% ipython --no-banner

In [1]: import numpy as np

In [2]: import numpy.linalg as la

In [3]: np.set_printoptions(precision=2, suppress=True, linewidth=100)

In [4]: tidy = lambda a: np.round(a, 2) + 0

In [5]: rng = np.random.default_rng(741)

In [6]: arr = np.eye(5, dtype=int)[rng.permutation(5)] * np.array([1, 3, 2, 4, 2])

In [7]: arr
Out[7]: 
array([[0, 0, 0, 0, 2],
       [0, 0, 0, 4, 0],
       [1, 0, 0, 0, 0],
       [0, 3, 0, 0, 0],
       [0, 0, 2, 0, 0]])

In [8]: arr @ arr.T
Out[8]: 
array([[ 4,  0,  0,  0,  0],
       [ 0, 16,  0,  0,  0],
       [ 0,  0,  1,  0,  0],
       [ 0,  0,  0,  9,  0],
       [ 0,  0,  0,  0,  4]])

In [9]: tidy(la.svd(arr, compute_uv=False))
Out[9]: array([4., 3., 2., 2., 1.])

In [10]: arr[:, 3] @ arr[:, 1]
Out[10]: np.int64(0)

In [11]: arr.T @ arr
Out[11]: 
array([[ 1,  0,  0,  0,  0],
       [ 0,  9,  0,  0,  0],
       [ 0,  0,  4,  0,  0],
       [ 0,  0,  0, 16,  0],
       [ 0,  0,  0,  0,  4]])

In [12]: tidy(la.norm(arr, axis=0))
Out[12]: array([1., 3., 2., 4., 2.])

In [13]: (la.matrix_power((arr != 0) + (arr.T != 0) + np.eye(5), 5) > 0).astype(int)
Out[13]: 
array([[1, 0, 1, 0, 1],
       [0, 1, 0, 1, 0],
       [1, 0, 1, 0, 1],
       [0, 1, 0, 1, 0],
       [1, 0, 1, 0, 1]])

In [14]: np.flatnonzero(la.matrix_power((arr != 0) + (arr.T != 0) + np.eye(5), 5)[1])
Out[14]: array([1, 3])

In [15]: (arr != 0).astype(int)
Out[15]: 
array([[0, 0, 0, 0, 1],
       [0, 0, 0, 1, 0],
       [1, 0, 0, 0, 0],
       [0, 1, 0, 0, 0],
       [0, 0, 1, 0, 0]])

In [16]: E = np.load("a.npy")

In [17]: E
Out[17]: 
array([[ 28., -20., -10.,  10., -20.],
       [-20.,  19.,   8.,  -8.,  16.],
       [-10.,   8.,   7.,  -4.,   8.],
       [ 10.,  -8.,  -4.,   7.,  -8.],
       [-20.,  16.,   8.,  -8.,  19.]])

In [18]: x0 = np.ones(5)

In [19]: for _ in range(7):
    ...:     x0 = E @ x0
    ...:     x0 /= la.norm(x0)
    ...:     print(round(x0 @ E @ x0, 2))
    ...: 
63.84
67.99
68.0
68.0
68.0
68.0
68.0

In [20]: tidy(la.eigvalsh(E)[-1])
Out[20]: np.float64(68.0)

In [21]: tidy(x0)
Out[21]: array([-0.62,  0.5 ,  0.25, -0.25,  0.5 ])

In [22]: L = la.cholesky(E)

In [23]: tidy(np.prod(np.diag(L)) ** 2), tidy(la.det(E))
Out[23]: (np.float64(5508.0), np.float64(5508.0))

In [24]: tidy(L)
Out[24]: 
array([[ 5.29,  0.  ,  0.  ,  0.  ,  0.  ],
       [-3.78,  2.17,  0.  ,  0.  ,  0.  ],
       [-1.89,  0.39,  1.81,  0.  ,  0.  ],
       [ 1.89, -0.39, -0.15,  1.8 ,  0.  ],
       [-3.78,  0.79,  0.3 , -0.28,  1.98]])

In [25]: tidy(E / np.sqrt(np.outer(np.diag(E), np.diag(E))))
Out[25]: 
array([[ 1.  , -0.87, -0.71,  0.71, -0.87],
       [-0.87,  1.  ,  0.69, -0.69,  0.84],
       [-0.71,  0.69,  1.  , -0.57,  0.69],
       [ 0.71, -0.69, -0.57,  1.  , -0.69],
       [-0.87,  0.84,  0.69, -0.69,  1.  ]])

In [26]: la.eigvalsh(E).min() > 0
Out[26]: np.True_

In [27]: Y = la.inv(E)

In [28]: np.allclose(Y, E.T)
Out[28]: False

In [29]: print(tidy(la.cond(E)))
22.67

In [30]: vals, V = la.eigh(E)

In [31]: x0 = np.array([3, 7, 8, 8, 9])

In [32]: np.abs(E).sum(axis=1).max(), np.abs(vals).max()
Out[32]: (np.float64(88.0), np.float64(68.0))

In [33]: tidy(V * np.maximum(vals, 0) @ V.T)
Out[33]: 
array([[ 28., -20., -10.,  10., -20.],
       [-20.,  19.,   8.,  -8.,  16.],
       [-10.,   8.,   7.,  -4.,   8.],
       [ 10.,  -8.,  -4.,   7.,  -8.],
       [-20.,  16.,   8.,  -8.,  19.]])

In [34]: tidy(la.eigvalsh(E[1:, 1:]))
Out[34]: array([ 3.,  3.,  3., 43.])

In [35]: x0 = np.array([7, -2, -1, 6, 9])

In [36]: target = E @ x0

In [37]: b, lr = np.zeros(5), 1 / la.norm(E, 2) ** 2

In [38]: for i in range(12):
    ...:     b -= lr * E.T @ (E @ b - target)
    ...:     if i % 2 == 0: print(i, round(la.norm(E @ b - target), 2))
    ...: 
0 38.37
2 38.22
4 38.07
6 37.92
8 37.78
10 37.63

In [39]: print(tidy(la.cond(E)))
22.67

In [40]: tidy(b)
Out[40]: array([ 1.74, -1.31, -0.65,  0.77, -1.05])

In [41]: feats = np.loadtxt("data.csv", delimiter=",")

In [42]: feats
Out[42]: 
array([[ 2.,  2., -3.,  3.],
       [ 0.,  2.,  0., -3.],
       [ 0.,  0.,  1.,  0.],
       [ 0.,  0.,  0., -1.]])

In [43]: tidy(np.sort(la.eigvals(feats)))
Out[43]: array([-1.,  1.,  2.,  2.])

In [44]: [int(la.matrix_rank(la.matrix_power(feats, p))) for p in range(1, 5)]
Out[44]: [4, 4, 4, 4]

In [45]: Y = la.inv(feats)

In [46]: tidy(la.inv(Y))
Out[46]: 
array([[ 2.,  2., -3.,  3.],
       [ 0.,  2.,  0., -3.],
       [ 0.,  0.,  1.,  0.],
       [ 0.,  0.,  0., -1.]])

In [47]: print(tidy(la.slogdet(feats)[0]))
-1.0

In [48]: Y
Out[48]: 
array([[ 0.5, -0.5,  1.5,  3. ],
       [ 0. ,  0.5,  0. , -1.5],
       [ 0. ,  0. ,  1. ,  0. ],
       [-0. , -0. , -0. , -1. ]])

In [49]: print(tidy(la.cond(feats)))
20.48

In [50]: Y = np.array([[0, -2], [-1, -1]])

In [51]: W2 = np.array([[5]])

In [52]: W0 = np.block([[Y, np.array([[4], [1]])], [np.zeros((1, 2)), W2]])

In [53]: W0
Out[53]: 
array([[ 0., -2.,  4.],
       [-1., -1.,  1.],
       [ 0.,  0.,  5.]])

In [54]: Y = la.inv(W0)

In [55]: print(tidy(la.det(W0) * Y))
[[-5. 10.  2.]
 [ 5.  0. -4.]
 [ 0.  0. -2.]]

In [56]: tidy(la.cond(W0))
Out[56]: np.float64(7.87)

In [57]: O, Rm = la.qr(W0)

In [58]: print(O.T @ O)
[[1. 0. 0.]
 [0. 1. 0.]
 [0. 0. 1.]]

In [59]: np.abs(np.diag(Rm))
Out[59]: array([1., 2., 5.])

In [60]: np.trace(O @ O.T)
Out[60]: np.float64(3.0)

In [61]: Y = W0 + rng.integers(-2, 3, (3, 1)) @ rng.integers(-2, 3, (1, 3))

In [62]: Y
Out[62]: 
array([[ 0., -2.,  4.],
       [-1., -1.,  1.],
       [-1., -2.,  4.]])

In [63]: la.matrix_rank(Y - W0, tol=1e-8)
Out[63]: np.int64(1)
